$ ipython --no-banner

In [1]: import numpy as np

In [2]: np.set_printoptions(precision=1, suppress=True, linewidth=160)

In [3]: def tidy(a):
   ...:     return np.round(a, 1) + 0
   ...: 

In [4]: E = np.array([[2, 3, 6], [3, 2, 2], [6, 2, 2]])

In [5]: vals, vecs = np.linalg.eigh(E)

In [6]: print(tidy(vecs.T @ vecs))
[[1. 0. 0.]
 [0. 1. 0.]
 [0. 0. 1.]]

In [7]: print(tidy(np.linalg.eigvalsh(E + 4 * np.eye(3))))
[-0.1  4.5 13.6]

In [8]: print(tidy(np.linalg.eigvalsh(E @ E)))
[ 0.2 16.8 93. ]

In [9]: print(np.abs(vecs[:, -1]).round(6).argmax())
0

In [10]: print(np.unique(vals.round(6) + 0, return_counts=True)[1])
[1 1 1]

In [11]: print(tidy(vecs @ np.diag(vals) @ vecs.T))
[[2. 3. 6.]
 [3. 2. 2.]
 [6. 2. 2.]]

In [12]: vals, vecs = np.linalg.eigh(E)

In [13]: x = np.array([2, 1, 1])

In [14]: print(tidy(x @ E @ x / (x @ x)), tidy(vals[0]), tidy(vals[-1]))
8.7 -4.1 9.6

In [15]: print(tidy(vecs * np.maximum(vals, 0) @ vecs.T))
[[4.2 2.6 4. ]
 [2.6 2.1 2.4]
 [4.  2.4 3.8]]

In [16]: vals, vecs = np.linalg.eig(E)

In [17]: print(tidy(np.sort(np.linalg.eigvals(E @ E))))
[ 0.2 16.8 93. ]

In [18]: print(tidy(np.sort(np.linalg.eigvals(np.linalg.inv(E)))))
[-0.2  0.1  2.2]

In [19]: print(tidy(np.prod(vals)))
-18.0

In [20]: m1 = np.loadtxt("layer6.csv", delimiter=",")

In [21]: print(m1)
[[ 0.  3. -2.  1.]
 [-3.  0.  2. -3.]
 [ 2. -2.  0.  1.]
 [-1.  3. -1.  0.]]

In [22]: u = np.array([-1, 2, 1, -3])

In [23]: other = m1 + np.outer(u, np.eye(4)[1])

In [24]: print(other)
[[ 0.  2. -2.  1.]
 [-3.  2.  2. -3.]
 [ 2. -1.  0.  1.]
 [-1.  0. -1.  0.]]

In [25]: print(tidy(np.linalg.det(other) / np.linalg.det(m1)), tidy(1 + np.linalg.solve(m1, u)[1]))
-3.0 -3.0

In [26]: U, sv, vt = np.linalg.svd(m1)

In [27]: print(tidy(sv))
[5.3 5.3 0.2 0.2]

In [28]: other = U[:, :2] @ np.diag(sv[:2]) @ vt[:2]

In [29]: print(tidy(np.abs(m1 - other).max()))
0.1

In [30]: print(np.linalg.matrix_rank(other))
2

In [31]: print(tidy(other))
[[ 0.   3.  -1.9  1.1]
 [-3.   0.   2.  -2.9]
 [ 1.9 -2.   0.   1.1]
 [-1.1  2.9 -1.1  0. ]]

In [32]: print(tidy(np.linalg.norm(m1 - other) / np.linalg.norm(m1)))
0.0

In [33]: print(tidy(np.linalg.norm(m1 - other, 2)), tidy(sv[2]))
0.2 0.2

In [34]: x = np.array([2, 2, 1, 1])

In [35]: print(tidy(np.linalg.det(m1)))
1.0

In [36]: print(x @ m1 @ x)
0.0

In [37]: q = np.linalg.solve(np.eye(4) - m1, np.eye(4) + m1)

In [38]: print(tidy(np.linalg.det(q)))
1.0

In [39]: other = np.array([[2, 3], [5, 2], [2, 3], [1, 3]])

In [40]: print(np.einsum("ij->j", m1))
[-2.  4. -1. -1.]

In [41]: print(other.T @ m1.T)
[[ 12.  -5.  -5.  11.]
 [  3. -12.   5.   0.]]

In [42]: print(m1 @ other)
[[ 12.   3.]
 [ -5. -12.]
 [ -5.   5.]
 [ 11.   0.]]

In [43]: print(np.einsum("ik,kj->ji", m1, other))
[[ 12.  -5.  -5.  11.]
 [  3. -12.   5.   0.]]

In [44]: print(np.einsum("ik,kj->ij", m1, other))
[[ 12.   3.]
 [ -5. -12.]
 [ -5.   5.]
 [ 11.   0.]]

In [45]: print(np.einsum("ij,ij->i", m1, m1))
[14. 22.  9. 11.]

In [46]: P = np.triu(np.array([[7, 7, 3, 7], [0, 8, 9, 4], [6, 4, 1, 7], [2, 0, 0, 0]]), 1) + np.eye(4)

In [47]: other = P @ m1 @ np.linalg.inv(P)

In [48]: print(P @ m1 - m1 @ P)
[[-22.  15. -20. -16.]
 [ 14.  15.   5.  16.]
 [ -7.   7.   5.  -6.]
 [  0.   7. -24.   2.]]

In [49]: print(tidy(np.linalg.det(other)))
1.0

In [50]: print(other)
[[  -22.   172. -1477.  9788.]
 [   11.   -83.   712. -4723.]
 [   -5.    54.  -478.  3166.]
 [   -1.    10.   -88.   583.]]

In [51]: A = np.load("data.npy")

In [52]: print(A)
[[ 0.9  0.8 -0.9]
 [-0.7 -0.7  0.8]
 [-0.8 -0.1 -0.3]
 [ 0.6  0.3 -0.1]
 [-0.8 -0.9  0.9]
 [ 0.1 -0.5  0.7]
 [-1.  -0.8  0.6]
 [-0.5  0.8 -1. ]
 [-0.8 -0.6  0.6]
 [-0.8 -0.7  0.8]
 [-1.  -1.   1. ]
 [ 0.   0.   0. ]
 [ 1.   1.  -1. ]
 [-1.  -1.   1. ]
 [-0.4 -0.4  0.4]
 [ 0.2  0.1 -0.1]
 [ 0.1 -0.3  0.5]
 [ 0.3  0.   0.1]
 [ 0.9  0.3  0.3]
 [ 0.5  0.1  0. ]
 [ 1.   1.  -1. ]
 [ 0.6  0.4 -0.4]
 [ 1.   1.  -0.9]
 [ 0.2  0.1 -0.1]]

In [53]: t = np.radians(120)

In [54]: R = np.eye(3)

In [55]: R[1, 1] = R[2, 2] = np.cos(t)

In [56]: R[1, 2], R[2, 1] = -np.sin(t), np.sin(t)

In [57]: print(tidy(R))
[[ 1.   0.   0. ]
 [ 0.  -0.5 -0.9]
 [ 0.   0.9 -0.5]]

In [58]: other = A @ R.T

In [59]: print(tidy(np.abs(other - A).max(axis=0)))
[0.  0.7 2.4]

In [60]: print(tidy(other))
[[ 0.9  0.4  1.1]
 [-0.7 -0.3 -1. ]
 [-0.8  0.3  0.1]
 [ 0.6 -0.1  0.3]
 [-0.8 -0.3 -1.2]
 [ 0.1 -0.4 -0.8]
 [-1.  -0.1 -1. ]
 [-0.5  0.5  1.2]
 [-0.8 -0.2 -0.8]
 [-0.8 -0.3 -1. ]
 [-1.  -0.4 -1.4]
 [ 0.   0.   0. ]
 [ 1.   0.4  1.4]
 [-1.  -0.4 -1.4]
 [-0.4 -0.1 -0.5]
 [ 0.2  0.   0.1]
 [ 0.1 -0.3 -0.5]
 [ 0.3 -0.1  0. ]
 [ 0.9 -0.4  0.1]
 [ 0.5  0.   0.1]
 [ 1.   0.4  1.4]
 [ 0.6  0.1  0.5]
 [ 1.   0.3  1.3]
 [ 0.2  0.   0.1]]

In [61]: np.linalg.rank(A)
Traceback (most recent call last):
  Cell In[61], line 1
    np.linalg.rank(A)
AttributeError: module 'numpy.linalg' has no attribute 'rank'


In [62]: print(tidy(np.diff(A, axis=0)))
[[-1.6 -1.5  1.7]
 [-0.1  0.6 -1.1]
 [ 1.4  0.4  0.2]
 [-1.4 -1.2  1. ]
 [ 0.9  0.4 -0.2]
 [-1.1 -0.3 -0.1]
 [ 0.5  1.6 -1.6]
 [-0.3 -1.4  1.6]
 [ 0.  -0.1  0.2]
 [-0.2 -0.3  0.2]
 [ 1.   1.  -1. ]
 [ 1.   1.  -1. ]
 [-2.  -2.   2. ]
 [ 0.6  0.6 -0.6]
 [ 0.6  0.5 -0.5]
 [-0.1 -0.4  0.6]
 [ 0.2  0.3 -0.4]
 [ 0.6  0.3  0.2]
 [-0.4 -0.2 -0.3]
 [ 0.5  0.9 -1. ]
 [-0.4 -0.6  0.6]
 [ 0.4  0.6 -0.5]
 [-0.8 -0.9  0.8]]

In [63]: print(tidy(A - A[0]))
[[ 0.   0.   0. ]
 [-1.6 -1.5  1.7]
 [-1.7 -0.9  0.6]
 [-0.3 -0.5  0.8]
 [-1.7 -1.7  1.8]
 [-0.8 -1.3  1.6]
 [-1.9 -1.6  1.5]
 [-1.4  0.  -0.1]
 [-1.7 -1.4  1.5]
 [-1.7 -1.5  1.7]
 [-1.9 -1.8  1.9]
 [-0.9 -0.8  0.9]
 [ 0.1  0.2 -0.1]
 [-1.9 -1.8  1.9]
 [-1.3 -1.2  1.3]
 [-0.7 -0.7  0.8]
 [-0.8 -1.1  1.4]
 [-0.6 -0.8  1. ]
 [ 0.  -0.5  1.2]
 [-0.4 -0.7  0.9]
 [ 0.1  0.2 -0.1]
 [-0.3 -0.4  0.5]
 [ 0.1  0.2  0. ]
 [-0.7 -0.7  0.8]]

In [64]: print(np.abs(A).max())
1.0

In [65]: print(np.unravel_index(np.abs(A).argmax(), A.shape))
(np.int64(6), np.int64(0))

In [66]: print(tidy(A.mean(axis=0)))
[0.  0.  0.1]

In [67]: def softmax(z):
    ...:     e = np.exp(z - z.max(axis=-1, keepdims=True))
    ...:     return e / e.sum(axis=-1, keepdims=True)
    ...: 

In [68]: print(tidy(softmax(A[11] + 5)))
[0.3 0.3 0.3]

In [69]: att = A @ A.T / np.sqrt(3)

In [70]: print(softmax(att).round(6).argmax(axis=1))
[12 10  2 12 10 10 10  7 10 10 10  0 12 10 10 12 10 18 18 12 12 12 12 12]

In [71]: Ac = A - A.mean(axis=0)

In [72]: U, sv, vt = np.linalg.svd(Ac, full_matrices=False)

In [73]: print((np.sign(U[:, 0]) == np.sign(U[0, 0])).astype(int))
[1 0 0 1 0 0 0 1 0 0 0 1 1 0 0 1 0 1 1 1 1 1 1 1]

In [74]: print(tidy(sv))
[5.4 1.9 0.3]

In [75]: print(np.searchsorted(np.cumsum(sv ** 2) / (sv ** 2).sum(), 0.9) + 1)
2

In [76]: print(tidy(vt[0] * np.sign(vt[0, np.abs(vt[0]).argmax()])))
[ 0.6  0.6 -0.6]

In [77]: print(np.linalg.matrix_rank(Ac))
3

In [78]: q, vecs = np.linalg.qr(A[:, :1])[0], np.linalg.qr(A[:, 1:])[0]

In [79]: sv = np.linalg.svd(q.T @ vecs, compute_uv=False)

In [80]: print(tidy(np.linalg.norm(q @ q.T - vecs @ vecs.T, 2)))
1.0

In [81]: J = np.array([[0.0, 0.0, 1.0, 1.0],
    ...:     [0.0, 0.0, 0.0, 2.0],
    ...:     [1.0, 0.0, 0.0, 0.0],
    ...:     [1.0, 2.0, 0.0, 0.0]])

In [82]: print(np.allclose(m1 @ m1.T, m1.T @ m1))
True

In [83]: print(tidy(np.abs(np.linalg.eigvals(m1)).max()))
5.3

In [84]: np.linalg.determinant(m1)
Traceback (most recent call last):
  Cell In[84], line 1
    np.linalg.determinant(m1)
AttributeError: module 'numpy.linalg' has no attribute 'determinant'


In [85]: print((m1 + m1.T) / 2)
[[0. 0. 0. 0.]
 [0. 0. 0. 0.]
 [0. 0. 0. 0.]
 [0. 0. 0. 0.]]

In [86]: print((m1 - m1.T) / 2)
[[ 0.  3. -2.  1.]
 [-3.  0.  2. -3.]
 [ 2. -2.  0.  1.]
 [-1.  3. -1.  0.]]

In [87]: print(np.trace(m1))
0.0

In [88]: print(tidy(np.linalg.matrix_power(m1, 3)))
[[  0. -85.  53. -30.]
 [ 85.   0. -57.  82.]
 [-53.  57.   0. -31.]
 [ 30. -82.  31.   0.]]

In [89]: print(tidy(np.linalg.eigvalsh(J).min()))
-2.3

In [90]: u, v = J[0], J[2]

In [91]: print(u @ v)
0.0

In [92]: pr = (u @ v) / (u @ u) * u

In [93]: print(v - pr)
[1. 0. 0. 0.]

In [94]: print(pr)
[0. 0. 0. 0.]

In [95]: print(np.outer(u, v))
[[0. 0. 0. 0.]
 [0. 0. 0. 0.]
 [1. 0. 0. 0.]
 [1. 0. 0. 0.]]

In [96]: X = np.load("a.npy")

In [97]: print(X)
[[ 1  1  0  3]
 [-2  1 -2  0]
 [ 3 -2 -2  3]
 [ 0  1 -1 -3]]

In [98]: x = np.array([2, 4, 0, 1])

In [99]: y = X @ x

In [100]: coef, lr = np.zeros(4), 1 / np.linalg.norm(X, 2) ** 2

In [101]: for i in range(6):
     ...:     coef -= lr * X.T @ (X @ coef - y)
     ...:     if i % 1 == 0: print(i, round(np.linalg.norm(X @ coef - y), 1))
     ...: 
0 7.2
1 6.5
2 5.9
3 5.4
4 4.9
5 4.6

In [102]: print(tidy(np.linalg.cond(X)))
3.8

In [103]: rng = np.random.default_rng(417999)

In [104]: idx = rng.permutation(4)

In [105]: print(idx)
[0 3 1 2]

In [106]: other = X[idx][:, idx]

In [107]: print(tidy(np.linalg.det(other)), tidy(np.linalg.det(X[idx])))
84.0 84.0

In [108]: arr = np.load("sample16.npy")

In [109]: print(arr)
[[-1.7  2.   1.  -2. ]
 [-3.   3.3 -1.   5. ]
 [-1.  -2.   4.3  2. ]
 [-2.   2.   1.  -1.7]]

In [110]: u = np.array([-3, -1, 2, -1])

In [111]: other = arr + np.outer(u, np.eye(4)[0])

In [112]: print(other)
[[-4.7  2.   1.  -2. ]
 [-4.   3.3 -1.   5. ]
 [ 1.  -2.   4.3  2. ]
 [-3.   2.   1.  -1.7]]
